In [1]: import numpy as np

In [2]: import numpy.linalg as la

In [3]: np.set_printoptions(precision=1, suppress=True, linewidth=120, legacy="1.25")

In [4]: Q, _ = la.qr(np.array([[-0.3, 1.1, 0.1, 1.1, -0.2, -0.6],
   ...:     [1.5, 0.0, -0.2, -0.1, 0.3, -1.0],
   ...:     [-0.6, -0.7, -0.5, -1.0, -0.4, -1.0],
   ...:     [-0.3, 1.5, -0.4, -0.1, -1.8, 0.4],
   ...:     [-1.4, -0.5, 0.5, -2.2, -0.1, -1.4],
   ...:     [-0.1, 0.5, -0.9, 0.9, -1.3, 0.3]]))

In [5]: E = 5 * Q

In [6]: E
Out[6]: 
array([[-0.7, -2.7,  1.2,  1.5, -3.6,  0.8],
       [ 3.4,  0.2, -0.2, -2.8, -1.7,  1.6],
       [-1.4,  1.6, -3. , -0.8, -2.7, -1.9],
       [-0.7, -3.6, -0.7, -2.7,  1. , -1.7],
       [-3.2,  1. ,  1.2, -2.4, -0.2,  2.5],
       [-0.2, -1.2, -3.6,  1.1,  0.9,  3. ]])

In [7]: out = E / la.norm(E, axis=1, keepdims=True)

In [8]: cov = out @ out.T

In [9]: np.degrees(np.arccos(np.clip(cov[3, 5], -1, 1)))
Out[9]: 90.0

In [10]: (cov - 2 * np.eye(6)).round(6).argmax(axis=1)
Out[10]: array([1, 0, 0, 0, 0, 0])

In [11]: np.argwhere(np.triu(np.abs(cov) > 0.95, 1))
Out[11]: array([], shape=(0, 2), dtype=int64)

In [12]: cov[3].round(1) + 0
Out[12]: array([0., 0., 0., 1., 0., 0.])

In [13]: cov.round(1) + 0
Out[13]: 
array([[1., 0., 0., 0., 0., 0.],
       [0., 1., 0., 0., 0., 0.],
       [0., 0., 1., 0., 0., 0.],
       [0., 0., 0., 1., 0., 0.],
       [0., 0., 0., 0., 1., 0.],
       [0., 0., 0., 0., 0., 1.]])

In [14]: rng = np.random.default_rng(71)

In [15]: M = np.array([[1, 5, 1, 5, 0, 2, 2, 2],
    ...:     [4, 3, 4, 1, 1, 1, 2, 1],
    ...:     [2, 3, 0, 3, 4, 4, 3, 4],
    ...:     [2, 4, 1, 2, 1, 5, 3, 2]]) * (rng.random((4, 8)) < 0.3)

In [16]: M
Out[16]: 
array([[1, 0, 0, 0, 0, 2, 0, 2],
       [0, 3, 0, 0, 0, 0, 0, 1],
       [0, 0, 0, 3, 0, 4, 0, 0],
       [0, 0, 0, 0, 0, 0, 0, 0]])

In [17]: # rank 3

In [18]: out = M[0, 0] * M[1:] - np.outer(M[1:, 0], M[0])

In [19]: out
Out[19]: 
array([[0, 3, 0, 0, 0, 0, 0, 1],
       [0, 0, 0, 3, 0, 4, 0, 0],
       [0, 0, 0, 0, 0, 0, 0, 0]])

In [20]: np.flatnonzero(~out.round(6).any(axis=1))
Out[20]: array([2])

In [21]: la.matrix_rank(out), la.matrix_rank(M)
Out[21]: (2, 3)

In [22]: F = np.load("a.npy")

In [23]: F
Out[23]: 
array([[-6, -2, -4, -1, -9,  6, -8,  8, -7],
       [ 5, -2,  9,  2, -2,  8, -9,  7,  5],
       [ 3,  7,  8,  6,  7,  5, -8,  5,  2],
       [ 6, -1, -4,  9,  0, -1, -4, -8,  8],
       [ 2,  6,  2, -6,  5,  1,  4, -8, -7],
       [-5,  7,  2, -6, -4,  7, -2,  3,  4],
       [-6,  9, -4,  2, -5, -8,  6,  4,  9],
       [ 1,  6, -2,  6, -1, -3, -9,  9,  7],
       [-3,  4,  2, -6,  8,  8,  7, -1,  0]])

In [24]: x0 = np.array([-2, 1, 2, -3, -3, -3, -1, 1, -2])

In [25]: y = F @ x0

In [26]: y
Out[26]: array([ 44, -12, -28, -65,   8,  27,  26,  -2, -24])

In [27]: la.solve(F, 3 * y)
Out[27]: array([-6.,  3.,  6., -9., -9., -9., -3.,  3., -6.])

In [28]: np.round(la.solve(F.T, F[3]), 1) + 0
Out[28]: array([0., 0., 0., 1., 0., 0., 0., 0., 0.])

In [29]: la.solve(F, y)
Out[29]: array([-2.,  1.,  2., -3., -3., -3., -1.,  1., -2.])

In [30]: np.round(la.solve(F, F[:, 5]), 1) + 0
Out[30]: array([0., 0., 0., 0., 0., 1., 0., 0., 0.])

In [31]: K = np.load("w.npy")

In [32]: K
Out[32]: 
array([[ -0.6,   1.2, -14. ,   0.4,   0.1,   0. ,  -0.1,   0.2],
       [ -0.7,   0.5,  -4. ,   0. ,   0.2,   0.6,   0.5,  -1.1],
       [ -0.7,   0.9, -20. ,   0.1,  -1.2,   1.2,   0.6,  -0.6],
       [ -0.7,   0.2,  -8. ,  -0.5,   0.5,   0. ,  -0.2,   1.2],
       [  0.6,  -1.2,   2. ,   0. ,   0.6,   0.9,  -1.3,  -1.5],
       [  0.7,  -1.8,  18. ,  -1.7,  -0.5,   1.7,   1.7,   1.1]])

In [33]: # column 2 is much longer than the rest

In [34]: u = np.array([1, 1, 0, 2, -2, 0])

In [35]: out = E + np.outer(u, np.eye(6)[4])

In [36]: la.matrix_rank(out - E)
Out[36]: 1

In [37]: arr = np.loadtxt("m.csv", delimiter=",")

In [38]: arr
Out[38]: 
array([[ 6., 10.,  4.,  8.,  7.,  6.,  6.,  5., 10.,  6., 10.,  8.,  7.],
       [10.,  4.,  0.,  2.,  9.,  8.,  8.,  9., 10., 10., 12., 12., 11.],
       [ 2.,  4.,  0.,  0.,  9.,  3.,  1.,  8.,  5.,  3.,  3.,  6.,  9.],
       [ 6., 12.,  4.,  8., 10.,  6.,  6.,  8., 12.,  6., 10., 10., 10.],
       [ 4.,  6.,  4.,  6., 10., 10.,  2.,  4.,  4.,  8., 10.,  4.,  8.],
       [10.,  6.,  0.,  2., 12.,  8.,  8., 12., 12., 10., 12., 14., 14.],
       [ 5.,  1.,  0.,  1.,  3.,  4.,  4.,  3.,  4.,  5.,  6.,  5.,  4.],
       [ 0.,  4.,  0.,  0.,  6.,  0.,  0.,  6.,  4.,  0.,  0.,  4.,  6.],
       [ 4.,  7.,  2.,  3., 14.,  8.,  2., 10.,  7.,  7.,  8.,  8., 13.],
       [ 6.,  9.,  2.,  5.,  8.,  4.,  6.,  8., 11.,  5.,  8., 10.,  9.],
       [ 4.,  5.,  2.,  3., 11.,  8.,  2.,  7.,  5.,  7.,  8.,  6., 10.]])

In [39]: # looks like rank 4

In [40]: U, s, Vt = la.svd(arr)

In [41]: np.argmax(s[:-1] / (s[1:] + 1e-6)) + 1
Out[41]: 4

In [42]: out = U[:, :4] @ np.diag(s[:4]) @ Vt[:4]

In [43]: la.matrix_rank(out)
Out[43]: 4

In [44]: round(np.abs(arr - out).max(), 1)
Out[44]: 0.0

In [45]: U, s, Vt = la.svd(arr)

In [46]: vecs = Vt[:(s > 1e-8).sum()]

In [47]: x0 = arr[9] + 4 * arr[5] + rng.integers(2) * np.eye(13)[5]

In [48]: x0
Out[48]: array([46., 33.,  2., 13., 56., 36., 38., 56., 59., 45., 56., 66., 65.])

In [49]: np.diag(vecs.T @ vecs)
Out[49]: array([0.2, 0.5, 0.2, 0.4, 0.4, 0.4, 0.2, 0.3, 0.3, 0.3, 0.3, 0.3, 0.3])

In [50]: round(float(la.norm(x0 - vecs.T @ vecs @ x0)), 1)
Out[50]: 0.0

In [51]: feats = np.load("test3.npy")

In [52]: feats
Out[52]: 
array([[ 3.,  2., -3.,  0.],
       [-1.,  0.,  3.,  0.],
       [ 1., -1.,  2.,  0.],
       [ 0.,  0.,  0.,  3.]])

In [53]: # 2 blocks once reordered

In [54]: np.allclose(F, F.T)
Out[54]: False

In [55]: la.matrix_power(F, 2)
Out[55]: 
array([[  37,  -75,  -26,   61,  -63,  -54, -115,   63,   87],
       [   1,   80,   70,   21,   58,  202, -208,  117,    3],
       [ 113,   73,  141,   43,   81,  215, -236,   35,   12],
       [  -2, -106,  -55,  -49,   16,  112,   63, -150,  -79],
       [ -18,    1,   84,  -66,  -63,   24,    3,   30,  -79],
       [  -5,   57,  139,  -51,   36,  126,  -56,  135,   85],
       [  52,   -8,   25,   78,   53,  -35,   50,   46,  180],
       [ 109,  -60,   34,   71,   64,  117, -154,   29,   44],
       [ -59,  179,   94, -119,    7,   41,   63,   41,   29]])

In [56]: np.sort(np.abs(la.eigvals(F)))
Out[56]: array([ 5.7,  8.4,  8.4, 10.5, 10.5, 12.4, 12.4, 15.1, 18.5])

In [57]: (F - F.T) / 2
Out[57]: 
array([[ 0. , -3.5, -3.5, -3.5, -5.5,  5.5, -1. ,  3.5, -2. ],
       [ 3.5,  0. ,  1. ,  1.5, -4. ,  0.5, -9. ,  0.5,  0.5],
       [ 3.5, -1. ,  0. ,  5. ,  2.5,  1.5, -2. ,  3.5,  0. ],
       [ 3.5, -1.5, -5. ,  0. ,  3. ,  2.5, -3. , -7. ,  7. ],
       [ 5.5,  4. , -2.5, -3. ,  0. ,  2.5,  4.5, -3.5, -7.5],
       [-5.5, -0.5, -1.5, -2.5, -2.5,  0. ,  3. ,  3. , -2. ],
       [ 1. ,  9. ,  2. ,  3. , -4.5, -3. ,  0. ,  6.5,  1. ],
       [-3.5, -0.5, -3.5,  7. ,  3.5, -3. , -6.5,  0. ,  4. ],
       [ 2. , -0.5,  0. , -7. ,  7.5,  2. , -1. , -4. ,  0. ]])

In [58]: np.trace(F)
Out[58]: 36

In [59]: (F + F.T) / 2
Out[59]: 
array([[-6. ,  1.5, -0.5,  2.5, -3.5,  0.5, -7. ,  4.5, -5. ],
       [ 1.5, -2. ,  8. ,  0.5,  2. ,  7.5,  0. ,  6.5,  4.5],
       [-0.5,  8. ,  8. ,  1. ,  4.5,  3.5, -6. ,  1.5,  2. ],
       [ 2.5,  0.5,  1. ,  9. , -3. , -3.5, -1. , -1. ,  1. ],
       [-3.5,  2. ,  4.5, -3. ,  5. , -1.5, -0.5, -4.5,  0.5],
       [ 0.5,  7.5,  3.5, -3.5, -1.5,  7. , -5. ,  0. ,  6. ],
       [-7. ,  0. , -6. , -1. , -0.5, -5. ,  6. , -2.5,  8. ],
       [ 4.5,  6.5,  1.5, -1. , -4.5,  0. , -2.5,  9. ,  3. ],
       [-5. ,  4.5,  2. ,  1. ,  0.5,  6. ,  8. ,  3. ,  0. ]])

In [60]: assert F == F.T
---------------------------------------------------------------------------
ValueError                                Traceback (most recent call last)
Cell In[60], line 1
----> 1 assert F == F.T

ValueError: The truth value of an array with more than one element is ambiguous. Use a.any() or a.all()

In [61]: P = np.triu(np.array([[8, 8, -8, -2], [-9, 0, 6, 8], [9, 8, 3, 8], [-3, 6, -1, -5]]), 1) + np.eye(4)

In [62]: out = P @ feats @ la.inv(P)

In [63]: la.matrix_rank(out)
Out[63]: 4

In [64]: np.trace(out), np.trace(feats)
Out[64]: (8.0, 8.0)

In [65]: np.poly(out)
Out[65]: array([  1.,  -8.,  29., -58.,  48.])

In [66]: out
Out[66]: 
array([[  -13.,   114.,  -783.,  5320.],
       [    5.,   -46.,   331., -2246.],
       [    1.,    -9.,    64.,  -414.],
       [    0.,     0.,     0.,     3.]])

In [67]: idx = rng.permutation(4)

In [68]: out = feats[:, idx] * rng.choice([-1, 1], 4)

In [69]: out
Out[69]: 
array([[-2., -3., -3.,  0.],
       [-0.,  1.,  3.,  0.],
       [ 1., -1.,  2.,  0.],
       [-0., -0.,  0.,  3.]])

In [70]: U, _, Vt = la.svd(feats.T @ out)

In [71]: np.round(la.lstsq(feats, out)[0], 1) + 0
Out[71]: 
array([[ 0., -1.,  0.,  0.],
       [-1.,  0.,  0.,  0.],
       [ 0.,  0.,  1.,  0.],
       [ 0.,  0.,  0.,  1.]])

In [72]: idx
Out[72]: array([1, 0, 2, 3])

In [73]: data = np.load("mat.npy")

In [74]: data
Out[74]: 
array([[ 0.6,  0.5, -0.7, -0.5],
       [-1.1, -0.3,  2.2,  0.6],
       [-0.2, -0.9, -0.3,  0.1],
       [-1. ,  0.3,  0.6,  1.2],
       [ 1.3, -0.6,  0.5,  2.3],
       [-1.3,  0.8, -1. , -0.8],
       [ 1. ,  0.8,  1. ,  0. ],
       [-1.5, -1.8, -1.1, -0.7],
       [ 0.4, -1.1,  0.6,  0.3],
       [-1. ,  0.6,  1.2,  1.1],
       [-1.1, -0.4,  0.8, -1. ]])

In [75]: T = np.stack([data, 4 * data, data[::-1]])

In [76]: la.matrix_rank(T.reshape(3, -1))
Out[76]: 2

In [77]: la.matrix_rank(T)
Out[77]: array([4, 4, 4])

In [78]: la.norm(T, axis=(1, 2))
Out[78]: array([ 6.5, 25.9,  6.5])

In [79]: (T @ data.T).shape
Out[79]: (3, 11, 11)

In [80]: X = np.loadtxt("arr.csv", delimiter=",")

In [81]: X
Out[81]: 
array([[ 40.7,  30.3,  -0.6, -20. ,  50.6, -90.4, -59.5,  41.1],
       [ 39.6,  29.2,   0.4, -21.1,  49.4, -89.9, -60.2,  39.8],
       [ 38.1,  29.2,  -0.9, -20.5,  51.2, -89.1, -60.2,  40.3],
       [ 39.7,  29.9,  -1.5, -20.1,  50.1, -88.4, -60.8,  40.6],
       [ 39.4,  29.9,   0. , -18.1,  51. , -89.5, -60. ,  40.9],
       [ 40.4,  29.7,   1.6, -20.9,  49.7, -90.4, -58.8,  39.6],
       [ 41.2,  30.8,  -1.1, -20.3,  50.6, -89.9, -59.9,  39.9],
       [ 41.1,  30.4,  -0.3, -19.2,  51.1, -90.6, -59.1,  39.5],
       [ 42.4,  28.2,  -0.2, -20.7,  50.3, -89.9, -61.6,  38.9],
       [ 39.6,  29.6,   0.3, -19.2,  51.1, -90.6, -59.5,  40.6],
       [ 39.6,  29.4,  -2. , -19.2,  48.9, -90. , -60.4,  39.3],
       [ 40.2,  31.1,   0.4, -19.7,  48.9, -91.8, -62.4,  39.8],
       [ 41.5,  29.7,  -1.5, -18.6,  49. , -90.5, -59.3,  39.3],
       [ 40.6,  30.5,  -2.2, -19.7,  50.8, -91.2, -59. ,  41.9],
       [ 39.3,  30.9,   0.5, -19.5,  50.4, -89.2, -58.2,  39.7],
       [ 39.6,  30.4,   1.5, -17.9,  49.1, -91. , -59.3,  41.6],
       [ 40.3,  30.6,   0.7, -21.3,  50. , -91.8, -61.6,  39.5],
       [ 39. ,  29. ,   0. , -21.3,  50.1, -89.7, -57.5,  40.2],
       [ 37.7,  30.3,   0.6, -18.9,  48.6, -89.3, -59.6,  39.3],
       [ 39.4,  31.9,  -1.6, -19.8,  50.8, -91.5, -61.1,  39.7],
       [ 41.6,  29.4,  -0.2, -22.1,  49.4, -90. , -60.2,  39.2],
       [ 37.8,  30.5,   0.2, -19.7,  50.9, -89.8, -60. ,  40.7],
       [ 39.5,  29.1,  -0.3, -19.4,  49.1, -89.4, -60.9,  40.8],
       [ 40.8,  29.4,   0.8, -18.3,  50.7, -92.3, -59.3,  39.7],
       [ 39.6,  31.3,  -0.3, -19.2,  50.1, -90.7, -61.6,  38.6],
       [ 39.8,  30.9,  -0.9, -19.1,  50.9, -89.7, -61.5,  39.5],
       [ 39.3,  30.1,   1.3, -19. ,  51.6, -89.9, -61. ,  41.4],
       [ 38.9,  30.7,  -0.3, -18.4,  50.4, -90.5, -58.4,  39.6],
       [ 38.1,  29.1,  -0.7, -21.4,  48.6, -90.9, -59.7,  40.4],
       [ 39.3,  30.7,   1.2, -20. ,  49.8, -87.6, -58. ,  39.2]])

In [82]: Xs = (X - X.mean(axis=0)) / X.std(axis=0)

In [83]: Xs.std(axis=0)
Out[83]: array([1., 1., 1., 1., 1., 1., 1., 1.])

In [84]: beta = la.lstsq(np.delete(Xs, 6, axis=1), Xs[:, 6])[0]

In [85]: round(1 - np.var(Xs[:, 6] - np.delete(Xs, 6, axis=1) @ beta), 1)
Out[85]: 0.1

In [86]: d = la.norm(X[:, None] - X[None], axis=-1)

In [87]: d.shape
Out[87]: (30, 30)

In [88]: d.mean(axis=1).argmax()
Out[88]: 8

In [89]: (d + 1e9 * np.eye(30)).round(6).argmin(axis=1)
Out[89]: 
array([ 6,  5, 21, 22,  9,  1,  0,  6, 20,  4, 12, 16, 10,  0, 27,  9, 11,  5, 21, 24,  1,  2,  3,  7, 25, 24,  4, 14,
        1, 14])

In [90]: la.norm(X - X.mean(axis=0), axis=1)
Out[90]: 
array([1.7, 1.9, 2.7, 2.5, 2.2, 2.6, 2. , 2.1, 3.9, 1.6, 2.5, 3.4, 2.9, 3.3, 2.4, 3.3, 3. , 3.2, 3.1, 3. , 3.2, 2.4,
       2.1, 3.1, 2.6, 2.3, 2.9, 2.4, 3.1, 3.7])

In [91]: d[:5, :5]
Out[91]: 
array([[0. , 2.9, 3.4, 2.9, 2.7],
       [2.9, 0. , 2.9, 3. , 3.7],
       [3.4, 2.9, 0. , 2.4, 3.1],
       [2.9, 3. , 2.4, 0. , 3. ],
       [2.7, 3.7, 3.1, 3. , 0. ]])

In [92]: np.unravel_index(d.round(6).argmax(), d.shape)
Out[92]: (11, 29)

In [93]: d[9]
Out[93]: 
array([1.9, 2.9, 2.9, 3.4, 1.7, 3. , 2.9, 2.1, 4.6, 0. , 3.6, 4.3, 3.7, 3.3, 2.6, 3. , 3.8, 3.3, 3.7, 3.7, 4.3, 2.3,
       2.8, 2.5, 3.6, 3. , 2.2, 2.3, 3.8, 4.2])

In [94]: d[9].round(6).argsort(kind="stable")[:4]
Out[94]: array([9, 4, 0, 7])
